$ python3 -q
>>> import numpy as np
>>> import numpy.linalg as la
>>> np.set_printoptions(precision=3, suppress=True, linewidth=140)
>>> data = np.loadtxt("layer16.csv", delimiter=",")
>>> data
array([[6., 2., 4., 0.],
       [2., 3., 2., 0.],
       [4., 2., 6., 0.],
       [0., 0., 0., 2.]])
>>> ev, V = la.eigh(data)
>>> la.eigvalsh(data + -3 * np.eye(4))
array([-1., -1., -1.,  8.])
>>> la.eigvalsh(data @ data)
array([  4.,   4.,   4., 121.])
>>> ev
array([ 2.,  2.,  2., 11.])
>>> V @ np.diag(ev) @ V.T
array([[6., 2., 4., 0.],
       [2., 3., 2., 0.],
       [4., 2., 6., 0.],
       [0., 0., 0., 2.]])
>>> np.round(V.T @ data @ V, 3) + 0
array([[ 2.,  0.,  0.,  0.],
       [ 0.,  2.,  0.,  0.],
       [ 0.,  0.,  2.,  0.],
       [ 0.,  0.,  0., 11.]])
>>> np.unique(ev.round(6) + 0, return_counts=True)[1]
array([3, 1])
>>> F = np.array([[10, 2, 10],
...     [-10, -2, -10],
...     [-10, -2, -10],
...     [5, 1, 5],
...     [-10, -2, -10],
...     [0, 0, 0]])
>>> t3 = np.stack([F, 2 * F, F[::-1]])
>>> la.matrix_rank(t3.reshape(3, -1))
np.int64(2)
>>> la.matrix_rank(t3)
array([1, 1, 1])
>>> t3.sum(axis=0)
array([[ 30,   6,  30],
       [-40,  -8, -40],
       [-25,  -5, -25],
       [  5,   1,   5],
       [-40,  -8, -40],
       [ 10,   2,  10]])
>>> np.einsum("bij,cij->bc", t3, t3)
array([[ 867, 1734,  204],
       [1734, 3468,  408],
       [ 204,  408,  867]])
>>> def softmax(z):
...     e = np.exp(z - z.max(axis=-1, keepdims=True))
...     return e / e.sum(axis=-1, keepdims=True)
... 
>>> np.round(softmax(10 * F[0]), 3) + 0
array([0.5, 0. , 0.5])
>>> np.round(softmax(F[0]), 3) + 0
array([0.5, 0. , 0.5])
>>> scores = F @ F.T / np.sqrt(3)
>>> np.round(softmax(scores + np.triu(np.full(scores.shape, -np.inf), 1)), 3) + 0
array([[1.   , 0.   , 0.   , 0.   , 0.   , 0.   ],
       [0.   , 1.   , 0.   , 0.   , 0.   , 0.   ],
       [0.   , 0.5  , 0.5  , 0.   , 0.   , 0.   ],
       [1.   , 0.   , 0.   , 0.   , 0.   , 0.   ],
       [0.   , 0.333, 0.333, 0.   , 0.333, 0.   ],
       [0.167, 0.167, 0.167, 0.167, 0.167, 0.167]])
>>> softmax(scores).round(6).argmax(axis=1)
array([0, 1, 1, 0, 1, 0])
>>> r = la.matrix_rank(F)
>>> r
np.int64(1)
>>> null = la.svd(F)[2][r:].T
>>> null.shape
(3, 2)
>>> np.round(F @ null, 3) + 0
array([[0., 0.],
       [0., 0.],
       [0., 0.],
       [0., 0.],
       [0., 0.],
       [0., 0.]])
>>> [int(la.matrix_rank(np.delete(F, i, axis=0))) for i in range(6)]
[1, 1, 1, 1, 1, 1]
>>> null @ null.T
array([[ 0.51 , -0.098, -0.49 ],
       [-0.098,  0.98 , -0.098],
       [-0.49 , -0.098,  0.51 ]])
>>> [int(la.matrix_rank(F[:, :j + 1])) for j in range(3)]
[1, 1, 1]
>>> M = np.array([[3.0, -1.0, 0.0], [-1.0, -1.0, -1.0], [0.0, -1.0, 1.0]])
>>> # symmetric, so the eigenvalues are real
>>> u = np.array([2, 5, -4])
>>> out = M + np.outer(u, np.eye(3)[1])
>>> out
array([[ 3.,  1.,  0.],
       [-1.,  4., -1.],
       [ 0., -5.,  1.]])
>>> la.matrix_rank(la.inv(out) - la.inv(M), tol=1e-8)
np.int64(1)
>>> la.matrix_rank(out - M)
np.int64(1)
>>> ev, V = la.eig(M)
>>> ev
array([-1.602,  3.262,  1.34 ])
>>> np.sort(la.eigvals(M.T))
array([-1.602,  1.34 ,  3.262])
>>> np.sort(la.eigvals(la.inv(M)))
array([-0.624,  0.307,  0.746])
>>> ev, V = la.eigh(M)
>>> np.round(V.T @ M @ V, 3) + 0
array([[-1.602,  0.   ,  0.   ],
       [ 0.   ,  1.34 ,  0.   ],
       [ 0.   ,  0.   ,  3.262]])
>>> la.eigvalsh(M @ M)
array([ 1.795,  2.565, 10.639])
>>> np.unique(ev.round(6) + 0, return_counts=True)[1]
array([1, 1, 1])
>>> np.round(V @ np.diag(ev) @ V.T, 3) + 0
array([[ 3., -1.,  0.],
       [-1., -1., -1.],
       [ 0., -1.,  1.]])
>>> ev
array([-1.602,  1.34 ,  3.262])
>>> np.abs(V[:, -1]).round(6).argmax()
np.int64(0)
